>>> import numpy as np
>>> from numpy import linalg as LA
>>> np.set_printoptions(precision=2, suppress=True, linewidth=140, sign=" ")
>>> s = 10 * 0.9 ** np.arange(5)
>>> rng = np.random.default_rng(70622)
>>> data = rng.normal(size=(27, 5)) * rng.permutation(s)
>>> data
array([[  3.23,   0.3 ,  -2.62,  -6.57,  -2.77],
       [ -1.76, -10.45, -12.92,  -5.08,  -5.64],
       [ -1.94,  12.16, -23.55, -18.31,  -9.3 ],
       [ -6.67,  13.31, -14.12,   3.88,   6.96],
       [ -5.1 ,   3.98,  -4.58,   1.09,   4.58],
       [  3.71, -11.51,   5.91,  -0.71,  11.29],
       [  1.77,  -0.19,  11.67, -12.38, -12.82],
       [ -2.14,  -3.16, -12.77, -11.82,   5.26],
       [ -8.76,   4.86,  -2.64,  19.7 ,   7.  ],
       [ -3.45,   8.78,  -4.95,   7.36,   7.02],
       [ -2.51,   6.13,   0.2 ,  -3.68,  16.87],
       [-20.19,  -9.26,   0.63,  12.78,   3.81],
       [  2.52,   0.17,  -4.86,  -4.94,   1.27],
       [ -5.9 ,   1.72,  10.11,   2.77,  -2.03],
       [ 11.84, -16.41,   1.22,  16.08,   3.9 ],
       [ -0.2 ,  -5.93,  -6.31,   1.2 ,   3.63],
       [ 14.37,  -8.95, -20.82, -16.52,   0.3 ],
       [ 12.64,   8.  ,   0.24,  10.85, -11.93],
       [ -3.41,   0.36,   7.06,   5.01,   4.05],
       [ -0.7 ,  -9.88, -10.04,  -9.61,   1.79],
       [  7.83,   4.04,  -2.52, -15.51,  -2.96],
       [ -4.26,   7.81,  -5.93,  -9.38,  -2.67],
       [ -7.26,  -2.57, -12.34,   5.73,   4.68],
       [ -6.3 ,  11.66,  10.6 ,  11.03,   4.  ],
       [ -3.98,  -7.66,  -5.06, -19.46,  10.32],
       [ -1.48,   7.66,  -7.99,  -7.95,  -5.87],
       [ -1.89,  -2.2 ,  -3.41,   8.37,   8.9 ]])
>>> hat = data @ LA.solve(data.T @ data, data.T)
>>> LA.matrix_rank(np.eye(27) - hat)
np.int64(22)
>>> hat @ data[:, 0]
array([  3.23,  -1.76,  -1.94,  -6.67,  -5.1 ,   3.71,   1.77,  -2.14,  -8.76,  -3.45,  -2.51, -20.19,   2.52,  -5.9 ,  11.84,  -0.2 ,
        14.37,  12.64,  -3.41,  -0.7 ,   7.83,  -4.26,  -7.26,  -6.3 ,  -3.98,  -1.48,  -1.89])
>>> K = np.loadtxt("case15.csv", delimiter=",")
>>> K
array([[-3., -1.,  0.,  0.,  0.,  0.,  0.,  0.],
       [-1.,  1., -1.,  0.,  0.,  0.,  0.,  0.],
       [ 0., -1., -2., -1.,  0.,  0.,  0.,  0.],
       [ 0.,  0., -1.,  0., -1.,  0.,  0.,  0.],
       [ 0.,  0.,  0., -1.,  2., -1.,  0.,  0.],
       [ 0.,  0.,  0.,  0., -1., -2., -1.,  0.],
       [ 0.,  0.,  0.,  0.,  0., -1.,  0., -1.],
       [ 0.,  0.,  0.,  0.,  0.,  0., -1.,  2.]])
>>> # equal to its transpose
>>> def softmax(z):
...     e = np.exp(z - z.max(axis=-1, keepdims=True))
...     return e / e.sum(axis=-1, keepdims=True)
... 
>>> np.round(softmax(10 * K[5]), 2) + 0
array([ 0.2,  0.2,  0.2,  0.2,  0. ,  0. ,  0. ,  0.2])
>>> softmax(K[5])
array([ 0.17,  0.17,  0.17,  0.17,  0.06,  0.02,  0.06,  0.17])
>>> scores = K @ K.T / np.sqrt(8)
>>> softmax(scores).round(6).argmax(axis=1)
array([ 0,  1,  2,  2,  4,  5,  5,  7])
>>> softmax(scores)[5] @ K
array([-0.23, -0.06, -0.26, -0.12, -0.45, -1.14, -0.57,  0.05])
>>> LA.matrix_power(K, 3)
array([[-32.,  -9.,  -4.,  -1.,   0.,   0.,   0.,   0.],
       [ -9.,   0.,  -6.,  -1.,  -1.,   0.,   0.,   0.],
       [ -4.,  -6., -15.,  -7.,   0.,  -1.,   0.,   0.],
       [ -1.,  -1.,  -7.,   0.,  -7.,   0.,  -1.,   0.],
       [  0.,  -1.,   0.,  -7.,  14.,  -7.,   0.,  -1.],
       [  0.,   0.,  -1.,   0.,  -7., -14.,  -7.,   0.],
       [  0.,   0.,   0.,  -1.,   0.,  -7.,   0.,  -6.],
       [  0.,   0.,   0.,   0.,  -1.,   0.,  -6.,  12.]])
>>> np.trace(K)
np.float64(-2.0)
>>> np.sort(np.abs(LA.eigvals(K)))
array([ 0.09,  0.19,  1.53,  2.42,  2.54,  2.67,  2.69,  3.3 ])
>>> K @ K
array([[10.,  2.,  1.,  0.,  0.,  0.,  0.,  0.],
       [ 2.,  3.,  1.,  1.,  0.,  0.,  0.,  0.],
       [ 1.,  1.,  6.,  2.,  1.,  0.,  0.,  0.],
       [ 0.,  1.,  2.,  2., -2.,  1.,  0.,  0.],
       [ 0.,  0.,  1., -2.,  6.,  0.,  1.,  0.],
       [ 0.,  0.,  0.,  1.,  0.,  6.,  2.,  1.],
       [ 0.,  0.,  0.,  0.,  1.,  2.,  2., -2.],
       [ 0.,  0.,  0.,  0.,  0.,  1., -2.,  5.]])
>>> np.allclose(K @ K.T, K.T @ K)
True
>>> np.round(np.abs(LA.eigvals(K)).max(), 2)
np.float64(3.3)
>>> vals, vecs = LA.eigh(K)
>>> x = np.array([-4, -5, 1, 9, -6, -2, -1, -2])
>>> np.abs(K).sum(axis=1).max(), round(float(np.abs(vals).max()), 2)
(np.float64(4.0), 3.3)
>>> LA.eigvalsh(K[1:, 1:])
array([-2.73, -2.59, -0.2 ,  0.08,  1.34,  2.42,  2.67])
>>> x @ K @ x
np.float64(75.0)
>>> arr = 0.7 ** np.abs(np.subtract.outer(np.arange(5), np.arange(5)))
>>> arr
array([[ 1.  ,  0.7 ,  0.49,  0.34,  0.24],
       [ 0.7 ,  1.  ,  0.7 ,  0.49,  0.34],
       [ 0.49,  0.7 ,  1.  ,  0.7 ,  0.49],
       [ 0.34,  0.49,  0.7 ,  1.  ,  0.7 ],
       [ 0.24,  0.34,  0.49,  0.7 ,  1.  ]])
>>> # symmetric, so the eigenvalues are real
>>> vals, vecs = LA.eigh(K)
>>> np.round(vecs.T @ K @ vecs, 2) + 0
array([[-3.3 ,  0.  ,  0.  ,  0.  ,  0.  ,  0.  ,  0.  ,  0.  ],
       [ 0.  , -2.69,  0.  ,  0.  ,  0.  ,  0.  ,  0.  ,  0.  ],
       [ 0.  ,  0.  , -2.54,  0.  ,  0.  ,  0.  ,  0.  ,  0.  ],
       [ 0.  ,  0.  ,  0.  , -0.19,  0.  ,  0.  ,  0.  ,  0.  ],
       [ 0.  ,  0.  ,  0.  ,  0.  ,  0.09,  0.  ,  0.  ,  0.  ],
       [ 0.  ,  0.  ,  0.  ,  0.  ,  0.  ,  1.53,  0.  ,  0.  ],
       [ 0.  ,  0.  ,  0.  ,  0.  ,  0.  ,  0.  ,  2.42,  0.  ],
       [ 0.  ,  0.  ,  0.  ,  0.  ,  0.  ,  0.  ,  0.  ,  2.67]])
>>> LA.eigvalsh(K + 3 * np.eye(8))
array([-0.3 ,  0.31,  0.46,  2.81,  3.09,  4.53,  5.42,  5.67])
>>> vals.sum(), np.trace(K)
(np.float64(-2.0), np.float64(-2.0))
>>> np.unique(vals.round(6) + 0, return_counts=True)[1]
array([ 1,  1,  1,  1,  1,  1,  1,  1])
>>> LA.svd(K, compute_uv=False)
array([ 3.3 ,  2.69,  2.67,  2.54,  2.42,  1.53,  0.19,  0.09])
>>> np.round(LA.det(arr[::-1]), 2)
np.float64(0.07)
>>> np.round(LA.det(arr.T), 2)
np.float64(0.07)
>>> LA.eigvals(arr)
array([ 3.1 ,  1.01,  0.43,  0.26,  0.19])
>>> np.poly(arr)
array([ 1.  , -5.  ,  7.03, -3.81,  0.86, -0.07])
>>> round(float(np.einsum("ij,ji->", arr, arr)), 2)
10.95
>>> mat = np.load("w.npy")
>>> mat
array([[ 2,  1,  2,  1,  2,  1],
       [ 2, -3,  2, -3,  2, -3],
       [ 2, -2,  2, -2,  2, -2],
       [ 2,  1,  2,  1,  2,  1],
       [ 2, -3,  2, -3,  2, -3],
       [ 2, -2,  2, -2,  2, -2]])
>>> rk = LA.matrix_rank(mat)
>>> rk
np.int64(2)
>>> N = LA.svd(mat)[2][rk:].T
>>> N.shape
(6, 4)
>>> np.round(mat @ N, 2) + 0
array([[ 0.,  0.,  0.,  0.],
       [ 0.,  0.,  0.,  0.],
       [ 0.,  0.,  0.,  0.],
       [ 0.,  0.,  0.,  0.],
       [ 0.,  0.,  0.,  0.],
       [ 0.,  0.,  0.,  0.]])
>>> np.allclose(mat @ N, 0)
True
>>> LA.lstsq(mat[:-1].T, mat[-1])[2]
np.int32(2)
>>> np.allclose(mat[:-1].T @ LA.lstsq(mat[:-1].T, mat[-1])[0], mat[-1])
True
>>> np.abs(np.diag(LA.qr(mat)[1])) > 1e-9
array([ True,  True, False, False, False, False])
>>> try:
...     LA.inv(mat)
... except LA.LinAlgError as e:
...     print("failed:", e)
... 
failed: Singular matrix
>>> round(float(np.trace(LA.pinv(mat) @ mat)), 2)
2.0
>>> np.unique(mat.round(6), axis=0).shape
(3, 6)
>>> F = np.load("layer3.npy")
>>> F
array([[ 0.58,  0.31,  0.  ,  0.85],
       [ 0.31,  0.17,  0.  ,  0.46],
       [ 0.  ,  0.  ,  0.  ,  0.  ],
       [ 0.85,  0.46,  0.  ,  1.25]])
>>> # rows and columns are dependent
>>> np.abs(np.diag(LA.qr(F)[1])) > 1e-9
array([ True, False, False, False])
>>> LA.lstsq(F[:-1].T, F[-1])[2]
np.int32(1)
>>> F @ LA.pinv(F) @ F
array([[ 0.58,  0.31,  0.  ,  0.85],
       [ 0.31,  0.17,  0.  ,  0.46],
       [ 0.  ,  0.  ,  0.  ,  0.  ],
       [ 0.85,  0.46,  0.  ,  1.25]])
>>> F @ F
array([[ 1.16,  0.62,  0.  ,  1.71],
       [ 0.62,  0.33,  0.  ,  0.91],
       [ 0.  ,  0.  ,  0.  ,  0.  ],
       [ 1.71,  0.91,  0.  ,  2.5 ]])
>>> (LA.matrix_power((F != 0) + (F.T != 0) + np.eye(4), 4) > 0).astype(int)
array([[ 1,  1,  0,  1],
       [ 1,  1,  0,  1],
       [ 0,  0,  1,  0],
       [ 1,  1,  0,  1]])
>>> np.flatnonzero(LA.matrix_power((F != 0) + (F.T != 0) + np.eye(4), 4)[2])
array([ 2])
